% python3 -q
>>> import numpy as np
>>> np.set_printoptions(suppress=True, linewidth=160)
>>> def tidy(a):
...     return np.round(a, 1) + 0
... 
>>> mat = np.loadtxt("sample4.csv", delimiter=",")
>>> mat
array([[2., 0., 0., 0., 0., 0., 0., 0.],
       [2., 1., 0., 0., 0., 0., 0., 0.],
       [2., 2., 0., 0., 0., 0., 0., 0.],
       [1., 0., 1., 0., 0., 0., 0., 0.],
       [1., 0., 2., 0., 2., 0., 0., 0.],
       [2., 1., 0., 2., 0., 0., 0., 0.],
       [1., 0., 0., 2., 2., 2., 0., 0.],
       [1., 1., 2., 0., 2., 2., 1., 0.]])
>>> # triangular
>>> np.linalg.matrix_rank(mat - mat[0, 0] * np.eye(8))
np.int64(7)
>>> tidy(np.sort(np.linalg.eigvals(mat)))
array([0., 0., 0., 0., 0., 1., 2., 2.])
>>> vec = np.array([1, 0, 2, 1, 3, 2, 2, 2])
>>> print((mat @ vec).argmax())
7
>>> (mat * vec).sum(axis=1)
array([ 2.,  2.,  2.,  3., 11.,  4., 13., 17.])
>>> np.einsum("ij,j->i", mat, vec)
array([ 2.,  2.,  2.,  3., 11.,  4., 13., 17.])
>>> print(mat * vec)
[[2. 0. 0. 0. 0. 0. 0. 0.]
 [2. 0. 0. 0. 0. 0. 0. 0.]
 [2. 0. 0. 0. 0. 0. 0. 0.]
 [1. 0. 2. 0. 0. 0. 0. 0.]
 [1. 0. 4. 0. 6. 0. 0. 0.]
 [2. 0. 0. 2. 0. 0. 0. 0.]
 [1. 0. 0. 2. 6. 4. 0. 0.]
 [1. 0. 4. 0. 6. 4. 2. 0.]]
>>> np.linalg.norm(mat @ vec) <= np.linalg.norm(mat, 2) * np.linalg.norm(vec) + 1e-9
np.True_
>>> print(mat @ np.eye(8)[5])
[0. 0. 0. 0. 0. 0. 2. 2.]
>>> np.sign((mat @ vec).round(6))
array([1., 1., 1., 1., 1., 1., 1., 1.])
>>> mat @ vec
array([ 2.,  2.,  2.,  3., 11.,  4., 13., 17.])
>>> A2 = np.array([[-5, -3],
...     [5, -5],
...     [3, -1],
...     [-1, -5],
...     [-2, -2],
...     [5, 3],
...     [5, -3],
...     [4, -4]])
>>> print(np.einsum("ik,kj->ji", mat, A2))
[[-10.  -5.   0.  -2.  -3.  -7.  -1.  17.]
 [ -6. -11. -16.  -4.  -9. -21. -11. -11.]]
>>> print(np.linalg.matrix_rank(mat @ A2))
2
>>> mat @ A2
array([[-10.,  -6.],
       [ -5., -11.],
       [  0., -16.],
       [ -2.,  -4.],
       [ -3.,  -9.],
       [ -7., -21.],
       [ -1., -11.],
       [ 17., -11.]])
>>> np.linalg.matrix_rank(np.vstack([mat, A2.T]))
np.int64(8)
>>> np.abs(np.diag(np.linalg.qr(mat)[1])) > 1e-9
array([ True,  True,  True,  True,  True,  True,  True, False])
>>> try:
...     np.linalg.inv(mat)
... except np.linalg.LinAlgError as e:
...     print("failed:", e)
... 
failed: Singular matrix
>>> left, sig, vt = np.linalg.svd(mat)
>>> tidy(sig)
array([6. , 3.9, 2.9, 1.8, 1.2, 0.9, 0.3, 0. ])
>>> A2 = left[:, :7] @ np.diag(sig[:7]) @ vt[:7]
>>> np.linalg.matrix_rank(A2)
np.int64(7)
>>> tidy(A2)
array([[2., 0., 0., 0., 0., 0., 0., 0.],
       [2., 1., 0., 0., 0., 0., 0., 0.],
       [2., 2., 0., 0., 0., 0., 0., 0.],
       [1., 0., 1., 0., 0., 0., 0., 0.],
       [1., 0., 2., 0., 2., 0., 0., 0.],
       [2., 1., 0., 2., 0., 0., 0., 0.],
       [1., 0., 0., 2., 2., 2., 0., 0.],
       [1., 1., 2., 0., 2., 2., 1., 0.]])
>>> feats = np.loadtxt("layer8.csv", delimiter=",")
>>> tidy(feats)
array([[ 0.5, -0.1, -0.2,  0.2,  0.1,  0.1,  0.3, -0.1,  0.2],
       [-0.1,  0. ,  0. , -0.1,  0. ,  0.1, -0.1,  0. ,  0. ],
       [-0.2,  0. ,  0.2,  0. , -0.2, -0.2,  0. ,  0.2,  0. ],
       [ 0.2, -0.1,  0. ,  0.2,  0. , -0.1,  0.2,  0.1,  0.1],
       [ 0.1,  0. , -0.2,  0. ,  0.2,  0.2,  0. , -0.2,  0. ],
       [ 0.1,  0.1, -0.2, -0.1,  0.2,  0.3, -0.1, -0.3, -0.1],
       [ 0.3, -0.1,  0. ,  0.2,  0. , -0.1,  0.3,  0.1,  0.2],
       [-0.1,  0. ,  0.2,  0.1, -0.2, -0.3,  0.1,  0.2,  0. ],
       [ 0.2,  0. ,  0. ,  0.1,  0. , -0.1,  0.2,  0. ,  0.1]])
>>> left, sig, vt = np.linalg.svd(feats)
>>> tidy(sig)
array([1., 1., 0., 0., 0., 0., 0., 0., 0.])
>>> A2 = left[:, :2] @ np.diag(sig[:2]) @ vt[:2]
>>> np.linalg.matrix_rank(A2)
np.int64(2)
>>> print(tidy(A2))
[[ 0.5 -0.1 -0.2  0.2  0.1  0.1  0.3 -0.1  0.2]
 [-0.1  0.   0.  -0.1  0.   0.1 -0.1  0.   0. ]
 [-0.2  0.   0.2  0.  -0.2 -0.2  0.   0.2  0. ]
 [ 0.2 -0.1  0.   0.2  0.  -0.1  0.2  0.1  0.1]
 [ 0.1  0.  -0.2  0.   0.2  0.2  0.  -0.2  0. ]
 [ 0.1  0.1 -0.2 -0.1  0.2  0.3 -0.1 -0.3 -0.1]
 [ 0.3 -0.1  0.   0.2  0.  -0.1  0.3  0.1  0.2]
 [-0.1  0.   0.2  0.1 -0.2 -0.3  0.1  0.2  0. ]
 [ 0.2  0.   0.   0.1  0.  -0.1  0.2  0.   0.1]]
>>> tidy(np.abs(feats - A2).max())
np.float64(0.0)
>>> np.linalg.matrix_rank(feats, rtol=0.05)
np.int64(2)
>>> E = np.load("out8.npy")
>>> E
array([[ 0,  1,  3,  4, -3],
       [ 0,  1,  3,  4, -3],
       [ 0,  1,  3,  4, -3],
       [ 0,  1,  3,  4, -3],
       [ 0,  2,  6,  8, -6],
       [ 0,  1,  3,  4, -3],
       [ 0,  1,  3,  4, -3],
       [ 0,  2,  6,  8, -6]])
>>> # rows 0 and 1 are equal
>>> np.argsort(-np.linalg.norm(feats, axis=0).round(6), kind="stable")[:3]
array([0, 5, 6])
>>> tidy(np.linalg.norm(feats, 2) / np.linalg.norm(feats))
np.float64(0.7)
>>> [round(float(x), 1) for x in np.linalg.svd(feats, compute_uv=False)[:3]]
[1.0, 1.0, 0.0]
>>> np.linalg.matrix_rank(feats, rtol=0.1)
np.int64(2)
>>> A2 = np.array([[3, 0], [3, 5], [4, 0], [-4, 3], [0, 3]])
>>> np.einsum("ij->j", E)
array([  0,  10,  30,  40, -30])
>>> print(np.vstack([E, A2.T]).shape)
(10, 5)
>>> np.linalg.matrix_rank(np.vstack([E, A2.T]))
np.int64(3)
>>> np.einsum("ik,kj->ji", E, A2)
array([[-1, -1, -1, -1, -2, -1, -1, -2],
       [ 8,  8,  8,  8, 16,  8,  8, 16]])
>>> np.linalg.lstsq(E[:-1].T, E[-1])[2]
np.int32(1)
>>> np.abs(np.diag(np.linalg.qr(E)[1])) > 1e-9
array([False,  True, False, False, False])
>>> print(np.unique(E.round(6), axis=0).shape)
(2, 5)
>>> left, sig, vt = np.linalg.svd(E)
>>> print(np.argmax(sig[:-1] / (sig[1:] + 1e-6)) + 1)
1
>>> A2 = left[:, :1] @ np.diag(sig[:1]) @ vt[:1]
>>> tidy(np.abs(E - A2).max())
np.float64(0.0)
>>> tidy(A2)
array([[ 0.,  1.,  3.,  4., -3.],
       [ 0.,  1.,  3.,  4., -3.],
       [ 0.,  1.,  3.,  4., -3.],
       [ 0.,  1.,  3.,  4., -3.],
       [ 0.,  2.,  6.,  8., -6.],
       [ 0.,  1.,  3.,  4., -3.],
       [ 0.,  1.,  3.,  4., -3.],
       [ 0.,  2.,  6.,  8., -6.]])
>>> tidy(np.linalg.norm(E - A2, 2)), tidy(sig[1])
(np.float64(0.0), np.float64(0.0))
